$ ipython --no-banner

In [1]: import numpy as np

In [2]: from numpy import linalg as LA

In [3]: np.set_printoptions(suppress=True, linewidth=160)

In [4]: tidy = lambda a: np.round(a, 2) + 0

In [5]: F = np.array([[0.5, 0.2, 0.4, 1.0, 1.5, 0.7, 1.2, -1.3, -0.9, -0.5, -0.6, -1.2, -0.8, 1.4],
   ...:     [-1.6, 1.4, -0.7, 0.2, -0.4, 1.3, 0.4, 0.1, 1.8, 1.2, -1.0, 0.1, 1.1, -1.0],
   ...:     [-0.9, -0.5, -0.6, -0.2, -0.6, 0.0, 0.7, -0.7, 0.2, 1.0, -0.5, 0.6, -0.2, 0.0],
   ...:     [-0.9, -0.6, -0.4, -0.9, 1.2, -1.8, -1.0, -1.4, 1.3, 0.7, 0.1, 0.2, 0.0, 1.1],
   ...:     [-1.3, 1.2, 1.2, -0.6, -2.6, -0.6, 0.2, 3.1, 1.0, -0.5, 2.3, 1.1, 0.4, -1.5],
   ...:     [-1.1, 0.2, 0.7, 0.2, 0.5, 0.0, -0.1, -1.3, 0.7, -0.2, 0.3, -1.1, -1.4, 1.2],
   ...:     [-1.2, -0.4, 1.5, -0.7, -0.2, -0.2, 0.2, -1.7, 0.7, -1.1, 1.4, -1.1, 0.4, 0.5]])

In [6]: F[:, 4] *= 5

In [7]: print(F)
[[  0.5   0.2   0.4   1.    7.5   0.7   1.2  -1.3  -0.9  -0.5  -0.6  -1.2  -0.8   1.4]
 [ -1.6   1.4  -0.7   0.2  -2.    1.3   0.4   0.1   1.8   1.2  -1.    0.1   1.1  -1. ]
 [ -0.9  -0.5  -0.6  -0.2  -3.    0.    0.7  -0.7   0.2   1.   -0.5   0.6  -0.2   0. ]
 [ -0.9  -0.6  -0.4  -0.9   6.   -1.8  -1.   -1.4   1.3   0.7   0.1   0.2   0.    1.1]
 [ -1.3   1.2   1.2  -0.6 -13.   -0.6   0.2   3.1   1.   -0.5   2.3   1.1   0.4  -1.5]
 [ -1.1   0.2   0.7   0.2   2.5   0.   -0.1  -1.3   0.7  -0.2   0.3  -1.1  -1.4   1.2]
 [ -1.2  -0.4   1.5  -0.7  -1.   -0.2   0.2  -1.7   0.7  -1.1   1.4  -1.1   0.4   0.5]]

In [8]: vec = np.array([1, 0, 3, -3, -2, 1, 0, 0, -2, 0, 3, 1, -2, 3])

In [9]: print((F @ vec).argmax())
4

In [10]: print(tidy(np.einsum("ij,j->i", F, vec)))
[-11.  -10.7   3.  -12.   30.2   0.2   9.6]

In [11]: print(tidy(F * vec))
[[  0.5   0.    1.2  -3.  -15.    0.7   0.    0.    1.8   0.   -1.8  -1.2   1.6   4.2]
 [ -1.6   0.   -2.1  -0.6   4.    1.3   0.    0.   -3.6   0.   -3.    0.1  -2.2  -3. ]
 [ -0.9   0.   -1.8   0.6   6.    0.    0.    0.   -0.4   0.   -1.5   0.6   0.4   0. ]
 [ -0.9   0.   -1.2   2.7 -12.   -1.8   0.    0.   -2.6   0.    0.3   0.2   0.    3.3]
 [ -1.3   0.    3.6   1.8  26.   -0.6   0.    0.   -2.    0.    6.9   1.1  -0.8  -4.5]
 [ -1.1   0.    2.1  -0.6  -5.    0.    0.    0.   -1.4   0.    0.9  -1.1   2.8   3.6]
 [ -1.2   0.    4.5   2.1   2.   -0.2   0.    0.   -1.4   0.    4.2  -1.1  -0.8   1.5]]

In [12]: print(LA.norm(F @ vec) <= LA.norm(F, 2) * LA.norm(vec) + 1e-9)
True

In [13]: print(tidy(F @ np.ones(14)))
[ 7.6  1.3 -4.1  2.4 -7.   0.6 -2.7]

In [14]: print(tidy((F * vec).sum(axis=1)))
[-11.  -10.7   3.  -12.   30.2   0.2   9.6]

In [15]: print(tidy(F @ (2 * vec)))
[-22.  -21.4   6.  -24.   60.4   0.4  19.2]

In [16]: M2 = F / np.sqrt((F ** 2).mean(axis=1, keepdims=True))

In [17]: print(LA.matrix_rank(F - F.mean(axis=1, keepdims=True)))
7

In [18]: vec = np.array([2, 2, -1, -3, -2, -1, 2, -3, -3, -1, 3, -2, -2, -1])

In [19]: h1 = np.maximum(F @ vec, 0)

In [20]: print(tidy(np.maximum(F @ (3 * vec), 0)))
[ 0.   0.  12.   0.  63.   0.  27.6]

In [21]: print(tidy(np.tanh(F @ vec)))
[-1.   -1.    1.   -1.    1.   -0.92  1.  ]

In [22]: print(tidy(np.maximum(F @ vec, 0) - np.maximum(-F @ vec, 0)))
[ -7.4  -8.1   4.  -13.7  21.   -1.6   9.2]

In [23]: u, g = F[1], F[6]

In [24]: print(tidy(u @ g))
0.19

In [25]: print(tidy(u @ u))
18.81

In [26]: p = (u @ g) / (u @ u) * u

In [27]: print(LA.matrix_rank(np.outer(u, g)))
1

In [28]: print(tidy(LA.norm(u + g) ** 2 + LA.norm(u - g) ** 2))
64.8

In [29]: print(tidy((g - p) @ u))
0.0

In [30]: G = F.T @ F

In [31]: print(tidy(LA.svd(F, compute_uv=False) ** 2))
[310.98  20.39  16.51  11.65   5.22   3.3    1.11]

In [32]: print((F @ F.T).shape)
(7, 7)

In [33]: feats = np.loadtxt("m.csv", delimiter=",")

In [34]: print(tidy(feats))
[[ 0.   -0.5  -0.21  0.33 -0.31  0.02 -0.07  0.43 -0.02 -0.39  0.23  0.15]
 [ 0.02 -0.64 -0.59 -1.38 -0.35  0.76  0.73  1.15  0.38 -1.09 -2.04  1.08]
 [ 0.05 -0.34 -0.16 -0.07 -0.06  0.2   0.07  0.36  0.23 -0.23 -0.14  0.23]
 [-0.19  0.54  0.73  0.78  0.3  -0.29 -0.63 -0.16 -0.8   0.05  1.09 -0.36]
 [ 0.12 -0.78 -0.93 -0.85 -0.52  0.34  0.66  0.55  0.77 -0.39 -1.32  0.59]
 [-0.38  1.01  0.29 -0.05  0.67 -0.39  0.05 -0.67  0.21  0.83  0.23 -0.61]
 [ 0.09 -0.04 -0.07 -0.55  0.01  0.43  0.16  0.51  0.03 -0.42 -0.73  0.29]
 [ 0.02  0.04 -0.29 -0.28 -0.02 -0.17  0.33 -0.38  0.35  0.29 -0.42 -0.05]
 [ 0.27  0.2  -0.36 -0.99  0.    0.04  0.62 -0.67  0.49  0.53 -1.17  0.01]]

In [35]: M2 = feats / np.sqrt((feats ** 2).mean(axis=1, keepdims=True))

In [36]: print(tidy(LA.norm(M2, axis=1)))
[3.46 3.46 3.46 3.46 3.46 3.46 3.46 3.46 3.46]

In [37]: u, g = feats[5], feats[1]

In [38]: print(tidy(u @ g))
-3.99

In [39]: p = (u @ g) / (u @ u) * u

In [40]: print(tidy(p))
[ 0.44 -1.16 -0.34  0.06 -0.77  0.45 -0.06  0.77 -0.24 -0.96 -0.27  0.7 ]

In [41]: print(tidy(g - p))
[-0.41  0.52 -0.26 -1.44  0.42  0.31  0.79  0.38  0.62 -0.14 -1.77  0.39]

In [42]: print(tidy(LA.norm(u + g) ** 2 + LA.norm(u - g) ** 2))
30.75

In [43]: print(LA.matrix_rank(np.outer(u, g)))
1

In [44]: E = np.load("arr.npy")

In [45]: print(E)
[[-0.52  0.98 -0.91 -0.97  0.7  -0.45 -0.98  0.   -1.   -0.98 -1.   -0.29 -1.   -0.18]
 [-0.56  0.98 -0.92 -0.96  0.8   0.43 -0.96 -0.49 -0.99 -0.96 -1.   -0.8  -1.   -0.46]
 [ 0.27 -0.85  0.55  0.9   0.05 -0.97  0.74  0.71 -0.56  0.1   0.29  0.89  0.96  0.97]
 [-0.19  0.57 -0.33 -0.64  0.06  0.92 -0.33 -0.61  0.52  0.15  0.1  -0.82 -0.76 -0.86]
 [ 0.82 -0.91  0.37  0.85  0.05 -0.56 -0.09 -0.9   0.97  0.97  0.84  0.25 -0.25 -0.24]
 [-0.44 -0.46  0.93 -0.73 -1.    0.98  0.88  0.98  1.    0.47  1.    0.66  1.   -0.99]
 [ 0.2  -0.87  0.87  0.49 -0.94  0.83  0.89  0.59  1.    0.9   0.99  0.41  0.99 -0.88]
 [-0.88  0.73  0.64 -0.94 -0.97  1.    0.92  0.88  0.99 -0.21  0.99 -0.92  0.99 -1.  ]
 [ 0.14  0.01 -0.42  0.54  0.8  -0.98 -0.41  0.19 -0.99 -0.72 -0.95  0.71 -0.62  0.98]
 [ 0.6   0.97 -0.98 -0.88  0.97 -1.   -1.   -0.68 -1.   -0.99 -1.    0.94 -1.    0.96]
 [ 0.71 -0.99  0.82  1.    0.39 -0.8   0.98 -0.54  0.91  0.98  0.99  0.43  1.    0.97]
 [-0.29 -0.2   0.2   0.4   0.13  0.4   0.72  0.28 -0.21 -0.02  0.47 -0.3   0.85  0.52]
 [ 0.57 -0.85  0.21  0.9   0.61  0.65  0.66 -0.95  0.91  0.96  0.91 -0.79  0.36  0.1 ]
 [-0.43  0.32  0.21 -0.49 -0.54  0.79  0.41  0.56  0.49 -0.29  0.5  -0.25  0.69 -0.61]
 [ 0.61 -0.94  0.59  0.96  0.16 -0.97  0.7   0.13  0.19  0.73  0.63  0.86  0.93  0.95]
 [-0.2   0.79 -0.72 -0.54  0.75 -0.84 -0.82 -0.02 -0.99 -0.89 -0.98  0.14 -0.97  0.76]
 [ 0.58 -0.94  0.84  0.86 -0.83 -0.95  0.68  0.81  0.93  0.7   0.9   0.97  0.99  0.61]
 [-0.47 -0.49  0.7   0.31 -0.72  0.94  0.94  0.7   0.93  0.42  0.97 -0.4   0.99 -0.44]
 [ 0.    0.06 -0.75  0.74  0.99  1.    0.68 -1.    0.24  0.97  0.73 -1.   -0.9  -0.3 ]
 [ 0.85 -0.94  0.19  0.96  0.72 -0.68  0.21 -0.97  0.87  0.98  0.77 -0.2  -0.31  0.62]
 [-0.06  0.53 -0.49 -0.43  0.49  0.7  -0.48 -0.72 -0.24  0.04 -0.43 -0.76 -0.89 -0.52]
 [ 0.38 -0.92  0.9   0.45 -0.96  1.    0.95 -0.83  1.    1.    1.   -0.94  0.99 -1.  ]
 [ 0.16  0.97 -0.97 -0.89  0.97 -0.93 -1.   -0.92 -1.   -0.94 -1.   -0.46 -1.    0.54]
 [ 0.44  0.6  -0.8  -0.28  0.87 -0.9  -0.95 -0.86 -0.97 -0.41 -0.98 -0.06 -1.    0.54]
 [-0.58  0.12  0.78 -0.68 -0.98 -0.94  0.41  1.   -0.24 -0.96 -0.05  0.99  0.99  0.33]
 [ 0.24 -0.54  0.63  0.13 -0.86 -0.99 -0.15  0.96  0.02 -0.6  -0.19  0.99  0.86  0.62]
 [ 0.24 -0.65 -0.32  0.94  0.96  0.42  0.77 -0.96 -0.66  0.84  0.37 -0.93  0.12  0.93]
 [-0.06  0.87 -0.56 -0.94 -0.41 -0.65 -0.96  0.44 -0.72 -0.87 -0.96  0.65 -0.99 -0.78]
 [-0.38  0.71 -0.69 -0.42  0.86  1.    0.19 -0.98  0.42  0.7   0.45 -1.   -0.91 -0.89]
 [ 0.72 -0.98  0.75  0.98 -0.02 -0.83  0.88 -0.38  0.92  0.96  0.96  0.66  0.98  0.86]
 [-0.69  0.95 -0.7  -0.94  0.26  0.96 -0.64 -0.18 -0.76 -0.83 -0.8  -0.91 -0.94 -0.87]
 [-0.65  0.56 -0.3  -0.35  0.56  1.    0.85 -0.94  0.9   0.77  0.94 -1.    0.32 -0.95]]

In [46]: Ac = (E - E.mean(axis=0)) / E.std(axis=0)

In [47]: print(tidy(Ac.std(axis=0)))
[1. 1. 1. 1. 1. 1. 1. 1. 1. 1. 1. 1. 1. 1.]

In [48]: print(np.argwhere(np.abs(Ac) > 2))
[]

In [49]: c = LA.lstsq(np.delete(Ac, 10, axis=1), Ac[:, 10])[0]

In [50]: print(tidy(c))
[ 0.04 -0.19 -0.22 -0.15  0.02 -0.1   0.55  0.1   0.49  0.16 -0.1   0.03 -0.01]

In [51]: print(np.abs(c).argmax())
6

In [52]: G = np.cov(E, rowvar=False)

In [53]: print(tidy(np.median(E, axis=0)))
[ 0.07  0.03  0.2  -0.08  0.21 -0.02  0.41 -0.28  0.22  0.12  0.46 -0.22  0.22 -0.04]

In [54]: print(tidy(LA.eigvalsh(G)[::-1]))
[3.93 1.95 1.41 0.31 0.15 0.11 0.06 0.04 0.02 0.02 0.01 0.01 0.01 0.  ]

In [55]: print(tidy(LA.svd(E, compute_uv=False)))
[11.09  7.79  6.73  3.11  2.34  1.81  1.33  1.08  0.85  0.69  0.62  0.6   0.42  0.3 ]

In [56]: E[:, 14]
Traceback (most recent call last):
  Cell In[56], line 1
    E[:, 14]
IndexError: index 14 is out of bounds for axis 1 with size 14


In [57]: print(tidy(LA.norm(E)))
15.88

In [58]: print(E.shape)
(32, 14)

In [59]: print(np.count_nonzero(E))
446

In [60]: z = E[:, 2] > np.median(E[:, 2])

In [61]: u = E[z].mean(axis=0) - E[~z].mean(axis=0)

In [62]: print(((E - E.mean(axis=0)) @ u > 0).astype(int))
[0 0 1 0 1 1 1 1 0 0 1 1 1 1 1 0 1 1 0 1 0 1 0 0 1 1 0 0 0 1 0 1]

In [63]: Ac = E - E.mean(axis=0)

In [64]: evecs = LA.svd(Ac)[2][:3]

In [65]: M2 = Ac - Ac @ evecs.T @ evecs

In [66]: print(tidy(LA.norm(M2) / LA.norm(Ac)))
0.3

In [67]: print(LA.norm(M2, axis=1).round(6).argmax())
26

In [68]: mat = np.loadtxt("x.csv", delimiter=",")

In [69]: print(mat)
[[  1.  -3.   9. -27.]
 [  1.  -2.   4.  -8.]
 [  1.  -1.   1.  -1.]
 [  1.   0.   0.   0.]
 [  1.   1.   1.   1.]
 [  1.   2.   4.   8.]
 [  1.   3.   9.  27.]
 [  1.   4.  16.  64.]]

In [70]: print(LA.norm(mat, axis=1).argmax())
7

In [71]: print(tidy(LA.norm(mat, 1)), tidy(LA.norm(mat, np.inf)))
136.0 85.0

In [72]: print(tidy(LA.norm(mat, axis=0)))
[ 2.83  6.63 21.26 75.39]

In [73]: print(tidy(LA.norm(mat[6] - mat[4])))
27.28

In [74]: print(tidy(LA.norm(mat, axis=1)))
[28.64  9.22  2.    1.    2.    9.22 28.64 66.1 ]

In [75]: X = np.maximum(np.array([[-2, 2, -2],
    ...:     [2, 0, 0],
    ...:     [0, 3, -2],
    ...:     [0, 2, -1],
    ...:     [-1, -3, 2],
    ...:     [1, 0, 0],
    ...:     [-2, 3, -1],
    ...:     [-2, 1, 3],
    ...:     [0, 0, 0],
    ...:     [-3, -3, -2],
    ...:     [3, 3, -3],
    ...:     [0, 2, 3],
    ...:     [-2, -1, 3]]) @ np.array([[0, -1, 2, 0, 0, -1, 2, 2],
    ...:     [0, 2, -2, -2, 2, -2, 0, 1],
    ...:     [-1, 0, 0, -1, 3, 0, -3, 3]]) + np.array([3, 5, 3, 2, 2, 1, 2, 1]), 0)

In [76]: print(X)
[[ 5 11  0  0  0  0  4  0]
 [ 3  3  7  2  2  0  6  5]
 [ 5 11  0  0  2  0  8  0]
 [ 4  9  0  0  3  0  5  0]
 [ 1  0  7  6  2  8  0  2]
 [ 3  4  5  2  2  0  4  3]
 [ 4 13  0  0  5  0  1  0]
 [ 0  9  0  0 13  1  0  7]
 [ 3  5  3  2  2  1  2  1]
 [ 5  2  3 10  0 10  2  0]
 [ 6  8  3  0  0  0 17  1]
 [ 0  9  0  0 15  0  0 12]
 [ 0  5  1  1  9  5  0  5]]

In [77]: vec = np.array([4, 0, 4, 4, 0, 4, -4, 1])

In [78]: target = X @ vec

In [79]: print(tidy(LA.solve(X.T @ X, X.T @ target)))
[ 4.  0.  4.  4.  0.  4. -4.  1.]

In [80]: print(target)
[  4  29 -12  -4  90  27  12  11  29 104 -31  12  33]

In [81]: rng = np.random.default_rng(6476)

In [82]: target = target + 0.02 * rng.normal(size=13)

In [83]: print(tidy(target))
[  4.02  29.   -12.01  -4.01  90.    26.99  12.02  11.    29.01 104.   -30.99  12.    32.99]

In [84]: c, *_ = LA.lstsq(X, target)

In [85]: print(tidy(X.T @ (target - X @ c)))
[0. 0. 0. 0. 0. 0. 0. 0.]

In [86]: print([round(float(LA.norm(LA.solve(X.T @ X + lam * np.eye(8), X.T @ target))), 2) for lam in (0, 1, 10, 100)])
[9.0, 8.62, 8.14, 6.17]

In [87]: print(tidy(LA.norm(target - X @ c)))
0.03

In [88]: print(tidy(c))
[ 3.99  0.01  4.    4.01 -0.01  4.   -4.    1.  ]
